>>> import numpy as np
>>> from numpy import linalg as LA
>>> np.set_printoptions(precision=2, suppress=True, linewidth=200, legacy="1.25")
>>> A = np.load("test9.npy")
>>> print(A)
[[ 2.69 -2.9  -3.12]
 [ 3.81 -1.02  6.05]
 [ 2.39 -1.46  6.15]
 [ 2.33 -1.   -0.59]
 [ 2.75 -3.91  5.24]
 [ 0.77 -2.38 -2.88]
 [ 1.   -0.47  0.12]
 [-0.15 -0.9  -3.12]
 [ 2.13 -0.8   3.25]
 [-0.29 -1.69 -4.67]
 [ 1.82 -0.54  3.11]
 [ 4.04  0.72  0.7 ]
 [ 1.29 -3.73 -5.16]
 [ 3.58 -1.59  4.24]
 [ 3.66 -0.01  0.98]
 [ 1.93 -2.41  5.26]
 [ 4.11 -1.36  1.24]
 [ 3.01 -0.94 -4.96]
 [ 4.58  1.76  2.08]
 [ 0.76 -1.42  4.87]
 [ 0.13 -0.8  -4.23]
 [-0.08  0.95  0.92]
 [ 3.02 -0.77  6.05]]
>>> Q, Rm = LA.qr(A)
>>> print(Q.shape, Rm.shape)
(23, 3) (3, 3)
>>> print(np.round(Q.T @ Q, 2) + 0)
[[1. 0. 0.]
 [0. 1. 0.]
 [0. 0. 1.]]
>>> Ac = A - A.mean(axis=0)
>>> vecs = LA.svd(Ac)[2][:2]
>>> B = Ac - Ac @ vecs.T @ vecs
>>> print((Ac @ vecs.T).std(axis=0))
[3.88 1.4 ]
>>> print(np.round(np.cov(Ac @ vecs.T, rowvar=False), 2) + 0)
[[15.72  0.  ]
 [ 0.    2.06]]
>>> print(np.round(LA.norm(B) / LA.norm(Ac), 2))
0.28
>>> print(np.diag(vecs.T @ vecs))
[0.48 0.53 0.99]
>>> print(B.std(axis=0))
[0.87 0.82 0.12]
>>> B = A / np.sqrt((A ** 2).mean(axis=1, keepdims=True))
>>> print(LA.matrix_rank(B) == LA.matrix_rank(A))
True
>>> print(LA.matrix_rank(A - A.mean(axis=1, keepdims=True)))
2
>>> lab = A[:, 0] > np.median(A[:, 0])
>>> f = A[lab].mean(axis=0) - A[~lab].mean(axis=0)
>>> print(lab.astype(int))
[1 1 1 0 1 0 0 0 0 0 0 1 0 1 1 0 1 1 1 0 0 0 1]
>>> print(((A - A.mean(axis=0)) @ f > 0).astype(int))
[0 1 1 0 1 0 0 0 1 0 1 1 0 1 1 1 1 0 1 1 0 0 1]
>>> G = A.T @ A
>>> print(LA.eigvalsh(G)[::-1])
[400.15 136.07  44.76]
>>> print(G)
[[154.58 -48.85 100.83]
 [-48.85  71.1  -13.14]
 [100.83 -13.14 355.3 ]]
>>> print(LA.svd(A, compute_uv=False) ** 2)
[400.15 136.07  44.76]
>>> print(round(np.trace(G), 2), round(float((A ** 2).sum()), 2))
580.98 580.98
>>> print(np.allclose(G, G.T))
True
>>> F = np.load("run19.npy")
>>> print(F)
[[ 2.  2.  0.]
 [ 2. -1.  0.]
 [ 0.  0. -2.]]
>>> print(np.unravel_index(np.abs(F).argmax(), F.shape))
(0, 0)
>>> np.zeros(3, 3)
Traceback (most recent call last):
  File "<python-input-32>", line 1, in <module>
    np.zeros(3, 3)
    ~~~~~~~~^^^^^^
TypeError: Cannot interpret '3' as a data type
>>> print(F.sum(axis=1))
[ 4.  1. -2.]
>>> print(np.count_nonzero(F))
5
>>> print(np.diff(F, axis=0))
[[ 0. -3.  0.]
 [-2.  1. -2.]]
>>> print(round(float(LA.norm(F, 1)), 2), round(float(LA.norm(F, np.inf)), 2))
4.0 4.0
>>> print(round(float(LA.norm(F, 2)), 2))
3.0
>>> print(LA.norm(F, axis=0))
[2.83 2.24 2.  ]
>>> print(round(float(LA.norm(F[1], 1)), 2), round(LA.norm(F[1], np.inf), 2))
3.0 2.0
>>> print(round(LA.norm(F[1] - F[0]), 2))
3.0
>>> print(F[1] @ F[0])
2.0
>>> print(np.sort(LA.eigvals(F).real))
[-2. -2.  3.]
>>> print((LA.matrix_power((F != 0) + (F.T != 0) + np.eye(3), 3) > 0).astype(int))
[[1 1 0]
 [1 1 0]
 [0 0 1]]
>>> print(np.round(LA.det(F), 2))
12.0
>>> rng = np.random.default_rng(75122)
>>> lab = rng.permutation(3)
>>> B = F[:, lab] * rng.choice([-1, 1], 3)
>>> print(B)
[[-2.  0. -2.]
 [-2.  0.  1.]
 [-0. -2. -0.]]
>>> left, _, Vt = LA.svd(F.T @ B)
>>> print(lab)
[0 2 1]
>>> print(np.round(left @ Vt, 2) + 0)
[[-1.  0.  0.]
 [ 0.  0. -1.]
 [ 0.  1.  0.]]
>>> print(np.round(LA.lstsq(F, B)[0], 2) + 0)
[[-1.  0.  0.]
 [ 0.  0. -1.]
 [ 0.  1.  0.]]
>>> ev, vecs = LA.eigh(F)
>>> print(np.abs(vecs[:, -1]).round(6).argmax())
0
>>> print(LA.svd(F, compute_uv=False))
[3. 2. 2.]
>>> print(np.round(vecs.T @ vecs, 2) + 0)
[[1. 0. 0.]
 [0. 1. 0.]
 [0. 0. 1.]]
>>> print(ev)
[-2. -2.  3.]
>>> print(vecs @ np.diag(ev) @ vecs.T)
[[ 2.  2.  0.]
 [ 2. -1.  0.]
 [ 0.  0. -2.]]
>>> print(np.round(vecs.T @ F @ vecs, 2) + 0)
[[-2.  0.  0.]
 [ 0. -2.  0.]
 [ 0.  0.  3.]]
>>> feats = np.array([[0, 0, 0, 0], [-2, -2, 0, 0], [2, 0, -2, 0], [-2, -2, -1, 0]])
>>> print(feats)
[[ 0  0  0  0]
 [-2 -2  0  0]
 [ 2  0 -2  0]
 [-2 -2 -1  0]]
>>> # rows and columns are dependent
>>> print([round(float(x), 2) for x in LA.svd(feats, compute_uv=False)[:3]])
[4.27, 2.57, 0.36]
>>> print(LA.cond(feats) > 100)
True
>>> print(np.round(LA.norm(feats, 2) / LA.norm(feats), 2))
0.85
>>> mat = np.load("layer11.npy")
>>> print(mat)
[[ 5  0  0]
 [ 0  6  0]
 [ 4 -4 -3]]
>>> print(round(float(LA.norm(mat) ** 2 / LA.norm(mat, 2) ** 2), 2))
1.5
>>> print(mat[2] @ mat[0])
20
>>> print(np.round(LA.norm(mat, "nuc"), 2))
15.72
>>> print(LA.norm(mat, axis=1))
[5.  6.  6.4]
>>> print(LA.norm(mat, axis=1).argmax())
2
>>> print(LA.norm(mat, axis=0))
[6.4  7.21 3.  ]
>>> data = np.load("out11.npy")
>>> print(data)
[[ 0  0  0]
 [ 0  0  0]
 [ 0  0  0]
 [ 4  4 23]
 [23 13  0]
 [91 79 63]
 [55 46 34]
 [ 0  0  0]
 [59 49 33]
 [37 25  0]]
>>> # rows 0 and 1 are equal
>>> basis = data[[8, 6]].astype(float)
>>> for _ in range(4):
...     lab = LA.norm(data[:, None] - basis, axis=-1).argmin(axis=1)
...     basis = np.array([data[lab == j].mean(axis=0) for j in range(2)])
... 
>>> print(lab)
[1 1 1 1 1 0 0 1 0 1]
>>> print(np.abs(basis[1] - basis[0]).argmax())
0
>>> print(basis[1] - basis[0])
[-59.19 -52.   -40.05]
>>> d = LA.norm(data[:, None] - data[None], axis=-1)
>>> print(np.unravel_index(d.round(6).argmax(), d.shape))
(0, 5)
>>> print(d[:5, :5])
[[ 0.    0.    0.   23.69 26.42]
 [ 0.    0.    0.   23.69 26.42]
 [ 0.    0.    0.   23.69 26.42]
 [23.69 23.69 23.69  0.   31.16]
 [26.42 26.42 26.42 31.16  0.  ]]
>>> print(LA.norm(data, axis=1))
[  0.     0.     0.    23.69  26.42 135.98  79.35   0.    83.49  44.65]
>>> print(LA.matrix_rank(d ** 2))
5
>>> print((d + 1e9 * np.eye(10)).round(6).argmin(axis=1))
[1 0 0 0 9 8 8 0 6 4]
>>> print(d[3])
[ 23.69  23.69  23.69   0.    31.16 121.63  66.98  23.69  71.76  45.38]
>>> print(d.shape)
(10, 10)
>>> print(d.mean(axis=1).argmax())
5
>>> E = np.load("data.npy")
>>> print(E)
[[ 1 -1  1]
 [ 1  0  0]
 [ 1  1  1]]
>>> x0 = np.array([-3, 1, -5])
>>> rhs = E @ x0
>>> coef, lr = np.zeros(3), 1 / LA.norm(E, 2) ** 2
>>> for i in range(12):
...     coef -= lr * E.T @ (E @ coef - rhs)
...     if i % 2 == 0: print(i, round(LA.norm(E @ coef - rhs), 2))
... 
0 1.48
2 1.05
4 0.84
6 0.68
8 0.56
10 0.46
>>> print(round(LA.cond(E), 2))
3.23
>>> x0 = np.array([1, 0, -2])
>>> h1 = np.maximum(E @ x0, 0)
>>> print(E * (h1 > 1e-9)[:, None])
[[0 0 0]
 [1 0 0]
 [0 0 0]]
>>> print(np.maximum(E @ x0, 0) - np.maximum(-E @ x0, 0))
[-1  1 -1]
>>> print(np.tanh(E @ x0))
[-0.76  0.76 -0.76]
>>> print(np.maximum(E @ (3 * x0), 0))
[0 3 0]
>>> print(E.T @ h1)
[1 0 0]
>>> print(np.poly(E))
[ 1. -2.  1. -2.]
>>> print(np.kron(np.eye(2, dtype=int), E))
[[ 1 -1  1  0  0  0]
 [ 1  0  0  0  0  0]
 [ 1  1  1  0  0  0]
 [ 0  0  0  1 -1  1]
 [ 0  0  0  1  0  0]
 [ 0  0  0  1  1  1]]
>>> print(round(float(LA.det(2 * E)), 2), np.round(LA.det(E), 2))
16.0 2.0
>>> print(np.einsum("ii->", E))
2
>>> Q, Rm = LA.qr(E)
>>> print(np.allclose(Rm.T @ Rm, E.T @ E))
True
>>> print(np.abs(np.diag(Rm)))
[1.73 1.41 0.82]
>>> proj = np.triu(np.array([[0, -3, -3], [-3, 1, 1], [3, -3, 1]]), 1) + np.eye(3)
>>> B = proj @ E @ LA.inv(proj)
>>> print(np.trace(B), np.trace(E))
2.0 2
>>> print(np.poly(B))
[ 1. -2.  1. -2.]
>>> X = np.array([[3.91, -0.01, -2.2], [-5.06, 1.98, -0.11], [-1.86, -4.02, 5.93]])
>>> left, sv, Vt = LA.svd(X, full_matrices=False)
>>> print(np.abs(Vt[0]))
[0.59 0.35 0.73]
>>> print(np.abs(left[:, 0]).round(6).argmax())
2
>>> print(np.round(np.sqrt((sv ** 2).sum()), 2), np.round(LA.norm(X), 2))
10.22 10.22
>>> print(np.round(Vt @ Vt.T, 2) + 0)
[[1. 0. 0.]
 [0. 1. 0.]
 [0. 0. 1.]]
>>> print(np.allclose(left * sv @ Vt, X))
True
>>> print((sv > 1e-8).sum())
3
>>> print(np.round(left.T @ left, 2) + 0)
[[1. 0. 0.]
 [0. 1. 0.]
 [0. 0. 1.]]
>>> print(left.shape, sv.shape, Vt.shape)
(3, 3) (3,) (3, 3)
>>> print(np.cumsum(sv ** 2) / np.sum(sv ** 2))
[0.64 1.   1.  ]
>>> print(sv)
[8.16 6.15 0.18]
>>> print(sv / sv[0])
[1.   0.75 0.02]
>>> print(np.sort(np.abs(LA.eigvals(X))))
[0.22 6.38 6.38]
>>> X.inv()
Traceback (most recent call last):
  File "<python-input-130>", line 1, in <module>
    X.inv()
    ^^^^^
AttributeError: 'numpy.ndarray' object has no attribute 'inv'
>>> print(np.round(LA.det(X), 2))
-8.98
>>> print((X - X.T) / 2)
[[ 0.    2.52 -0.17]
 [-2.52  0.    1.95]
 [ 0.17 -1.95  0.  ]]
>>> print(np.round(np.abs(LA.eigvals(X)).max(), 2))
6.38
>>> print(np.allclose(X @ X.T, X.T @ X))
False
>>> print(np.trace(X))
11.82
>>> print(X @ X)
[[ 19.43   8.79 -21.65]
 [-29.6    4.41  10.26]
 [  2.04 -31.78  39.7 ]]
>>> left, sv, Vt = LA.svd(X)
>>> print(sv)
[8.16 6.15 0.18]
>>> B = left[:, :2] @ np.diag(sv[:2]) @ Vt[:2]
>>> print(round(float(LA.norm(X - B, 2)), 2), round(float(sv[2]), 2))
0.18 0.18
>>> print(np.round(LA.norm(X - B) / LA.norm(X), 2))
0.02
>>> print(np.round(np.abs(X - B).max(), 2))
0.11
>>> J = np.loadtxt("m.csv", delimiter=",")
>>> print(J)
[[-3.  3.  0.]
 [-3.  2.  1.]
 [ 0.  2.  1.]
 [ 1. -1.  2.]
 [ 4. -1.  2.]
 [ 4.  1.  4.]
 [ 6.  3.  3.]
 [ 4.  4.  3.]
 [ 4.  2.  5.]
 [ 2. -1.  6.]
 [-1. -1.  5.]
 [ 2.  2.  2.]
 [ 4.  4.  2.]
 [ 7.  3.  3.]
 [10.  2.  2.]
 [ 7.  5. -1.]
 [ 4.  6. -3.]
 [ 3.  8. -3.]
 [ 0. 10. -4.]
 [ 2. 13. -1.]
 [ 0. 11. -3.]]
>>> lab = J[:, 2] > np.median(J[:, 2])
>>> f = J[lab].mean(axis=0) - J[~lab].mean(axis=0)
>>> print(((J - J.mean(axis=0)) @ f > 0).astype(int))
[0 0 1 1 1 1 1 1 1 1 1 1 1 1 1 0 0 0 0 0 0]
>>> print(np.argsort(-np.abs(f).round(6), kind="stable"))
[2 1 0]
>>> G = np.cov(J, rowvar=False)
>>> print(np.corrcoef(J.T))
[[ 1.   -0.05  0.17]
 [-0.05  1.   -0.79]
 [ 0.17 -0.79  1.  ]]
>>> print(LA.eigvalsh(G)[::-1])
[21.96 10.73  2.16]
>>> print(np.polyfit(J[:, 0], J[:, 2], 1))
[0.15 0.83]
>>> print(np.argsort(-J.std(axis=0).round(6), kind="stable"))
[1 0 2]
>>> print(np.argwhere(np.triu(np.abs(np.corrcoef(J.T)) > 0.8, 1)))
[]
